$ python3 -q
>>> import numpy as np
>>> np.set_printoptions(precision=1, suppress=True, linewidth=120)
>>> tidy = lambda a: np.round(a, 1) + 0
>>> F = np.tril(np.array([[-3, 3, -1, -1, 2, -1, 3, 3],
...     [-1, 1, 2, -1, -3, -3, -3, -3],
...     [-2, 0, -2, -2, -3, -1, -3, 3],
...     [-1, 3, -1, 2, -1, 2, -2, 0],
...     [3, 0, -1, 1, 0, 3, 1, 3],
...     [2, 2, -3, 0, 0, -1, 2, 3],
...     [-2, -3, -3, 1, 1, -3, -2, -2],
...     [-1, 0, 3, -2, -3, -3, 0, -3]]), -1) + np.eye(8, dtype=int)
>>> print(F)
[[ 1  0  0  0  0  0  0  0]
 [-1  1  0  0  0  0  0  0]
 [-2  0  1  0  0  0  0  0]
 [-1  3 -1  1  0  0  0  0]
 [ 3  0 -1  1  1  0  0  0]
 [ 2  2 -3  0  0  1  0  0]
 [-2 -3 -3  1  1 -3  1  0]
 [-1  0  3 -2 -3 -3  0  1]]
>>> # triangular
>>> M2 = F[0, 0] * F[1:] - np.outer(F[1:, 0], F[0])
>>> print(M2)
[[ 0  1  0  0  0  0  0  0]
 [ 0  0  1  0  0  0  0  0]
 [ 0  3 -1  1  0  0  0  0]
 [ 0  0 -1  1  1  0  0  0]
 [ 0  2 -3  0  0  1  0  0]
 [ 0 -3 -3  1  1 -3  1  0]
 [ 0  0  3 -2 -3 -3  0  1]]
>>> print(F[:, 0] / F[0, 0])
[ 1. -1. -2. -1.  3.  2. -2. -1.]
>>> print(np.flatnonzero(~M2.round(6).any(axis=1)))
[]
>>> print(np.linalg.matrix_rank(F - F[0, 0] * np.eye(8)))
6
>>> print(np.prod(np.diag(F)), tidy(np.linalg.det(F)))
1 1.0
>>> print([int(np.linalg.matrix_rank(np.linalg.matrix_power(F, p))) for p in range(1, 9)])
[8, 8, 8, 8, 8, 8, 8, 8]
>>> print(np.trace(F))
8
>>> print(np.linalg.matrix_power(F, 4))
[[   1    0    0    0    0    0    0    0]
 [  -4    1    0    0    0    0    0    0]
 [  -8    0    1    0    0    0    0    0]
 [ -10   12   -4    1    0    0    0    0]
 [  14   18  -10    4    1    0    0    0]
 [  32    8  -12    0    0    1    0    0]
 [ -27  -18   26   10    4  -12    1    0]
 [-167 -108  108  -26  -12  -12    0    1]]
>>> print((F + F.T) / 2)
[[ 1.  -0.5 -1.  -0.5  1.5  1.  -1.  -0.5]
 [-0.5  1.   0.   1.5  0.   1.  -1.5  0. ]
 [-1.   0.   1.  -0.5 -0.5 -1.5 -1.5  1.5]
 [-0.5  1.5 -0.5  1.   0.5  0.   0.5 -1. ]
 [ 1.5  0.  -0.5  0.5  1.   0.   0.5 -1.5]
 [ 1.   1.  -1.5  0.   0.   1.  -1.5 -1.5]
 [-1.  -1.5 -1.5  0.5  0.5 -1.5  1.   0. ]
 [-0.5  0.   1.5 -1.  -1.5 -1.5  0.   1. ]]
>>> F.inv()
Traceback (most recent call last):
  File "<python-input-16>", line 1, in <module>
    F.inv()
    ^^^^^
AttributeError: 'numpy.ndarray' object has no attribute 'inv'
>>> print(np.allclose(F @ F.T, F.T @ F))
False
>>> print((F - F.T) / 2)
[[ 0.   0.5  1.   0.5 -1.5 -1.   1.   0.5]
 [-0.5  0.   0.  -1.5  0.  -1.   1.5  0. ]
 [-1.   0.   0.   0.5  0.5  1.5  1.5 -1.5]
 [-0.5  1.5 -0.5  0.  -0.5  0.  -0.5  1. ]
 [ 1.5  0.  -0.5  0.5  0.   0.  -0.5  1.5]
 [ 1.   1.  -1.5  0.   0.   0.   1.5  1.5]
 [-1.  -1.5 -1.5  0.5  0.5 -1.5  0.   0. ]
 [-0.5  0.   1.5 -1.  -1.5 -1.5  0.   0. ]]
>>> rng = np.random.default_rng(1575)
>>> z = rng.permutation(8)
>>> print(z)
[3 7 1 0 2 5 4 6]
>>> M2 = F[z][:, z]
>>> print(M2)
[[ 1  0  3 -1 -1  0  0  0]
 [-2  1  0 -1  3 -3 -3  0]
 [ 0  0  1 -1  0  0  0  0]
 [ 0  0  0  1  0  0  0  0]
 [ 0  0  0 -2  1  0  0  0]
 [ 0  0  2  2 -3  1  0  0]
 [ 1  0  0  3 -1  0  1  0]
 [ 1  0 -3 -2 -3 -3  1  1]]
>>> print(np.trace(M2))
8
>>> print(np.allclose(M2, F))
False
>>> x0 = np.array([0, 1, 1, 1, 0, 1, 0, 1])
>>> target = F @ x0
>>> print(target)
[ 0  1  1  3  0  0 -8 -1]
>>> print(tidy(np.linalg.solve(F.T, F[6])))
[0. 0. 0. 0. 0. 0. 1. 0.]
>>> X = np.load("block10.npy")
>>> print(tidy(X))
[[-0.6 -0.4 -0.5  0.1  0.4]
 [-0.4 -0.3  0.8 -0.1  0.2]
 [ 0.4 -0.8 -0.1  0.  -0.4]
 [ 0.6 -0.1  0.  -0.2  0.8]
 [ 0.1  0.   0.2  1.   0.1]]
>>> # columns are unit length and at right angles
>>> x0 = np.array([4, 5, 5, 3, 5])
>>> target = X @ x0
>>> print(tidy(target))
[-4.9  1.4 -4.9  5.4  4.6]
>>> print(tidy(np.linalg.solve(X, X[:, 0])))
[1. 0. 0. 0. 0.]
>>> print(tidy(np.linalg.solve(X.T, X[0])))
[1. 0. 0. 0. 0.]
>>> print(tidy(np.linalg.solve(X, -1 * target)))
[-4. -5. -5. -3. -5.]
>>> print(tidy(np.linalg.solve(X, target + X[:, 3])))
[4. 5. 5. 4. 5.]
>>> M2 = X + rng.integers(-2, 3, (5, 1)) @ rng.integers(-2, 3, (1, 5))
>>> print(tidy(M2))
[[-0.6 -0.4 -0.5  0.1  0.4]
 [ 0.6  0.7  2.8  0.9  1.2]
 [-0.6 -1.8 -2.1 -1.  -1.4]
 [ 1.6  0.9  2.   0.8  1.8]
 [ 1.1  1.   2.2  2.   1.1]]
>>> print(tidy(M2 - X))
[[ 0.  0.  0.  0.  0.]
 [ 1.  1.  2.  1.  1.]
 [-1. -1. -2. -1. -1.]
 [ 1.  1.  2.  1.  1.]
 [ 1.  1.  2.  1.  1.]]
>>> print(np.linalg.matrix_rank(M2 - X, tol=1e-8))
1
>>> print(tidy(np.linalg.svd(M2 - X, compute_uv=False)))
[5.7 0.  0.  0.  0. ]
>>> print(tidy(X.T @ X))
[[1. 0. 0. 0. 0.]
 [0. 1. 0. 0. 0.]
 [0. 0. 1. 0. 0.]
 [0. 0. 0. 1. 0.]
 [0. 0. 0. 0. 1.]]
>>> print(tidy(X[:, 4] @ X[:, 3]))
0.0
>>> x0 = np.array([2, -2, 3, -1, -2])
>>> print(tidy(np.sort(np.abs(np.degrees(np.angle(np.linalg.eigvals(X)))))))
[  0.   93.2  93.2 162.2 162.2]
>>> print(tidy(np.linalg.inv(X)))
[[-0.6 -0.4  0.4  0.6  0.1]
 [-0.4 -0.3 -0.8 -0.1  0. ]
 [-0.5  0.8 -0.1  0.   0.2]
 [ 0.1 -0.1  0.  -0.2  1. ]
 [ 0.4  0.2 -0.4  0.8  0.1]]
>>> print([p for p in range(1, 25) if np.allclose(np.linalg.matrix_power(X, p), np.eye(5))])
[]
>>> print(tidy(np.abs(np.linalg.eigvals(X))))
[1. 1. 1. 1. 1.]
>>> print(tidy(np.linalg.norm(x0)), tidy(np.linalg.norm(X @ x0)))
4.7 4.7
>>> print(tidy(X.T @ (X @ x0)))
[ 2. -2.  3. -1. -2.]
>>> print(5 - np.linalg.matrix_rank(X - np.eye(5), tol=1e-8))
1
>>> print(tidy(np.linalg.det(X.T)))
1.0
>>> print(tidy(np.linalg.det(2 * X)), tidy(np.linalg.det(X)))
32.0 1.0
>>> print(tidy(np.linalg.det(X[::-1])))
1.0
>>> print(tidy(np.einsum("ii->", X)))
-1.0
>>> print(tidy(np.poly(X)))
[ 1.   1.   0.2 -0.2 -1.  -1. ]
>>> print(tidy(np.linalg.eigvals(X).sum().real))
-1.0
>>> E = np.load("run6.npy")
>>> print(E)
[[ 1 -1  0 -2]
 [ 0  0  0  1]
 [-1  1  1  0]
 [ 0 -1  2 -2]
 [ 1  2  2 -2]
 [-1 -1 -2  0]
 [ 1 -1  0  1]]
>>> M2 = np.c_[E[:, :1] @ np.array([[-3]]), np.array([2, 3, 0, 2, 2, 0, 0])]
>>> print(M2)
[[-3  2]
 [ 0  3]
 [ 3  0]
 [ 0  2]
 [-3  2]
 [ 3  0]
 [-3  0]]
>>> print(tidy(np.linalg.norm(M2 - E @ np.linalg.lstsq(E, M2)[0], axis=0)))
[0.  3.6]
>>> print(np.linalg.matrix_rank(M2))
2
>>> print(tidy(np.linalg.lstsq(E, M2[:, 0])[0]))
[-3.  0.  0.  0.]
>>> M2 = E / np.sqrt((E ** 2).mean(axis=1, keepdims=True))
>>> print(np.linalg.matrix_rank(M2) == np.linalg.matrix_rank(E))
True
>>> print(tidy(E - E.mean(axis=1, keepdims=True)))
[[ 1.5 -0.5  0.5 -1.5]
 [-0.2 -0.2 -0.2  0.8]
 [-1.2  0.8  0.8 -0.2]
 [ 0.2 -0.8  2.2 -1.8]
 [ 0.2  1.2  1.2 -2.8]
 [ 0.   0.  -1.   1. ]
 [ 0.8 -1.2 -0.2  0.8]]
>>> print(np.linalg.matrix_rank(E - E.mean(axis=1, keepdims=True)))
3
>>> print(tidy(np.linalg.norm(M2, axis=1)))
[2. 2. 2. 2. 2. 2. 2.]
>>> P = E @ np.linalg.solve(E.T @ E, E.T)
>>> print(tidy(P @ E[:, 1]))
[-1.  0.  1. -1.  2. -1. -1.]
>>> print(np.linalg.matrix_rank(np.eye(7) - P))
3
>>> print(tidy(P))
[[ 0.6 -0.2 -0.4  0.2  0.2  0.2  0. ]
 [-0.2  0.1  0.   0.  -0.1 -0.2  0.2]
 [-0.4  0.   0.4  0.2  0.   0.  -0.3]
 [ 0.2  0.   0.2  0.9 -0.1 -0.1  0. ]
 [ 0.2 -0.1  0.  -0.1  0.8 -0.3 -0.2]
 [ 0.2 -0.2  0.  -0.1 -0.3  0.6 -0.3]
 [ 0.   0.2 -0.3  0.  -0.2 -0.3  0.6]]
>>> print(tidy(np.diag(P)))
[0.6 0.1 0.4 0.9 0.8 0.6 0.6]
>>> A = np.load("test18.npy")
>>> print(A)
[[ 0  7  0 14]
 [ 7  0  0  4]
 [11 36  0  5]
 [17  8  0  5]
 [ 0  0  0  0]
 [23  7  0  2]
 [ 0  0  5  0]
 [ 0  0  2  0]
 [ 6  0  7  0]
 [ 4  6 10  0]
 [ 1  0  0  5]
 [ 0  0 15  0]
 [11  0  0 10]
 [ 1  0 11  0]
 [ 0  0 12  0]
 [ 0 16  4  0]
 [ 5  0 19  0]
 [17  1  9  0]
 [ 7  8  0  1]
 [ 0  0  5  0]
 [ 0 10  0  5]
 [ 0  0  0  0]
 [ 0  0  8  0]
 [ 3  7  3  0]
 [ 4  0  0  6]
 [ 0  0 14  0]
 [ 0  7  5  0]
 [ 8  7  1  0]
 [ 0  5  0  4]
 [ 0  0  1  0]
 [ 0  0  0  1]
 [ 0  7  0 14]
 [ 0 17  0  0]]
>>> M2 = np.c_[A[:, :3] @ np.array([[8, -1, -5], [9, -8, 8], [-2, 2, 2]]), np.array([1, -2, -2, 0, -1, 0, -2, 2, 2, 0, 0, -1, 1, -1, -1, -1, 0, 2, -1, -2, -1, 0, -1, 0, 1, 0, 2, -2, -1, -2, 1, 1, -2])]
>>> print(M2)
[[  63  -56   56    1]
 [  56   -7  -35   -2]
 [ 412 -299  233   -2]
 [ 208  -81  -21    0]
 [   0    0    0   -1]
 [ 247  -79  -59    0]
 [ -10   10   10   -2]
 [  -4    4    4    2]
 [  34    8  -16    2]
 [  66  -32   48    0]
 [   8   -1   -5    0]
 [ -30   30   30   -1]
 [  88  -11  -55    1]
 [ -14   21   17   -1]
 [ -24   24   24   -1]
 [ 136 -120  136   -1]
 [   2   33   13    0]
 [ 127   -7  -59    2]
 [ 128  -71   29   -1]
 [ -10   10   10   -2]
 [  90  -80   80   -1]
 [   0    0    0    0]
 [ -16   16   16   -1]
 [  81  -53   47    0]
 [  32   -4  -20    1]
 [ -28   28   28    0]
 [  53  -46   66    2]
 [ 125  -62   18   -2]
 [  45  -40   40   -1]
 [  -2    2    2   -2]
 [   0    0    0    1]
 [  63  -56   56    1]
 [ 153 -136  136   -2]]
>>> print(tidy(np.linalg.norm(np.linalg.qr(A)[0].T @ M2, axis=0) ** 2 / ((M2 ** 2).sum(axis=0) + 1e-12)))
[1.  1.  1.  0.2]
>>> print(tidy(np.linalg.norm(M2 - A @ np.linalg.lstsq(A, M2)[0], axis=0)))
[0.  0.  0.  6.8]
>>> print(tidy(np.linalg.lstsq(A, M2[:, 0])[0]))
[ 8.  9. -2.  0.]
>>> print(np.linalg.matrix_rank(M2))
4
